% ipython --no-banner

In [1]: import numpy as np

In [2]: from numpy import linalg as LA

In [3]: np.set_printoptions(precision=1, suppress=True, linewidth=140, legacy="1.25")

In [4]: rng = np.random.default_rng(7597)

In [5]: theta = rng.uniform(0, 2 * np.pi, 33)

In [6]: Q, _ = LA.qr(np.array([[-0.5, -0.1], [-0.2, -0.4], [0.6, -0.9], [0.2, 0.5]]))

In [7]: W0 = 20 * np.c_[np.cos(theta), np.sin(theta)] @ Q.T

In [8]: W0
Out[8]: 
array([[ -1.5,  -7. , -16.5,   8.8],
       [ 12.9,   6.3, -12.3,  -6.6],
       [-13.5,  -9. ,   5.9,  10. ],
       [ -8.7, -10.2,  -8.6,  12.1],
       [  4.8,  -2.7, -18.8,   4. ],
       [  6.5,   9.5,  11.7, -11.4],
       [ 13.1,   9.8,  -2.7, -11.1],
       [  2.6,   7.6,  15.6,  -9.5],
       [  5.7,  -2. , -18.8,   3.1],
       [ -8.4, -10.1,  -9.1,  12. ],
       [  4.5,   8.6,  13.9, -10.5],
       [-12.4, -10.3,  -0.4,  11.8],
       [ 10.8,   3.1, -16.3,  -2.8],
       [ 11.5,   4. , -15.4,  -3.8],
       [ 13.5,   9.2,  -5.4, -10.2],
       [  5. ,   8.9,  13.5, -10.8],
       [ 13.5,   8.5,  -7.5,  -9.4],
       [  4.6,  -2.8, -18.8,   4.1],
       [ -8.3, -10.1,  -9.2,  12. ],
       [ 13.2,   9.8,  -3. , -11. ],
       [-13.4,  -9.4,   4.7,  10.5],
       [  3.4,   8.1,  14.9, -10. ],
       [  7.3,  -0.5, -18.6,   1.5],
       [ -8.9, -10.3,  -8.3,  12.1],
       [ 13.1,   6.8, -11.4,  -7.2],
       [ -7.6,  -9.9, -10.3,  11.8],
       [ 10.8,  10.5,   4.7, -12.3],
       [ 11.2,   3.6, -15.8,  -3.4],
       [ 13.4,   7.5, -10. ,  -8.1],
       [  9.1,  10.3,   8. , -12.2],
       [-12.8,  -6. ,  12.7,   6.3],
       [ 13.4,   7.5,  -9.9,  -8.1],
       [ -9. ,  -1.1,  17.8,   0.4]])

In [9]: z = W0[:, 2] > np.median(W0[:, 2])

In [10]: u = W0[z].mean(axis=0) - W0[~z].mean(axis=0)

In [11]: u
Out[11]: array([-1.7,  5.6, 19.9, -7.4])
